$ ipython --no-banner

In [1]: import numpy as np

In [2]: np.set_printoptions(suppress=True, linewidth=100)

In [3]: mat = np.load("m.npy")

In [4]: mat.round(4)
Out[4]: 
array([[ 0.6536,  0.3472, -0.047 , -0.3181, -0.0494],
       [ 0.3472,  0.652 ,  0.0472,  0.3189,  0.0495],
       [-0.047 ,  0.0472,  0.9936, -0.0432, -0.0067],
       [-0.3181,  0.3189, -0.0432,  0.7078, -0.0454],
       [-0.0494,  0.0495, -0.0067, -0.0454,  0.9929]])

In [5]: ev, vecs = np.linalg.eigh(mat)

In [6]: np.round(vecs.T @ mat @ vecs, 4) + 0
Out[6]: 
array([[0., 0., 0., 0., 0.],
       [0., 1., 0., 0., 0.],
       [0., 0., 1., 0., 0.],
       [0., 0., 0., 1., 0.],
       [0., 0., 0., 0., 1.]])

In [7]: np.round(vecs @ np.diag(ev) @ vecs.T, 4)
Out[7]: 
array([[ 0.6536,  0.3472, -0.047 , -0.3181, -0.0494],
       [ 0.3472,  0.652 ,  0.0472,  0.3189,  0.0495],
       [-0.047 ,  0.0472,  0.9936, -0.0432, -0.0067],
       [-0.3181,  0.3189, -0.0432,  0.7078, -0.0454],
       [-0.0494,  0.0495, -0.0067, -0.0454,  0.9929]])

In [8]: print(np.round(np.linalg.eigvalsh(mat + -1 * np.eye(5)), 4) + 0)
[-1.  0.  0.  0.  0.]

In [9]: rng = np.random.default_rng(15908)

In [10]: idx = rng.permutation(5)

In [11]: idx
Out[11]: array([4, 2, 3, 0, 1])

In [12]: A2 = mat[idx][:, idx]

In [13]: print(np.round(np.trace(A2), 4))
4.0

In [14]: print(np.round(np.sort(np.abs(np.linalg.eigvals(A2))), 4) + 0)
[0. 1. 1. 1. 1.]

In [15]: round(np.linalg.det(A2), 4), np.round(np.linalg.det(mat[idx]), 4)
Out[15]: (np.float64(-0.0), np.float64(0.0))

In [16]: x = np.array([-3, 1, 5, 5, 0])

In [17]: round(float((x - mat @ x) @ (mat @ x)), 4)
Out[17]: -0.0

In [18]: print(np.round(np.trace(mat), 4))
4.0

In [19]: np.round(np.eye(5) - mat, 4)
Out[19]: 
array([[ 0.3464, -0.3472,  0.047 ,  0.3181,  0.0494],
       [-0.3472,  0.348 , -0.0472, -0.3189, -0.0495],
       [ 0.047 , -0.0472,  0.0064,  0.0432,  0.0067],
       [ 0.3181, -0.3189,  0.0432,  0.2922,  0.0454],
       [ 0.0494, -0.0495,  0.0067,  0.0454,  0.0071]])

In [20]: np.allclose(mat, mat.T)
Out[20]: True

In [21]: np.round(np.abs(np.linalg.eigvals(mat)).max(), 4)
Out[21]: np.float64(1.0)

In [22]: print(np.round(mat @ mat, 4))
[[ 0.6536  0.3472 -0.047  -0.3181 -0.0494]
 [ 0.3472  0.652   0.0472  0.3189  0.0495]
 [-0.047   0.0472  0.9936 -0.0432 -0.0067]
 [-0.3181  0.3189 -0.0432  0.7078 -0.0454]
 [-0.0494  0.0495 -0.0067 -0.0454  0.9929]]

In [23]: np.round(np.linalg.det(mat), 4)
Out[23]: np.float64(0.0)

In [24]: np.round(np.linalg.matrix_power(mat, 2), 4)
Out[24]: 
array([[ 0.6536,  0.3472, -0.047 , -0.3181, -0.0494],
       [ 0.3472,  0.652 ,  0.0472,  0.3189,  0.0495],
       [-0.047 ,  0.0472,  0.9936, -0.0432, -0.0067],
       [-0.3181,  0.3189, -0.0432,  0.7078, -0.0454],
       [-0.0494,  0.0495, -0.0067, -0.0454,  0.9929]])

In [25]: round(np.trace(mat), 4)
Out[25]: np.float64(4.0)
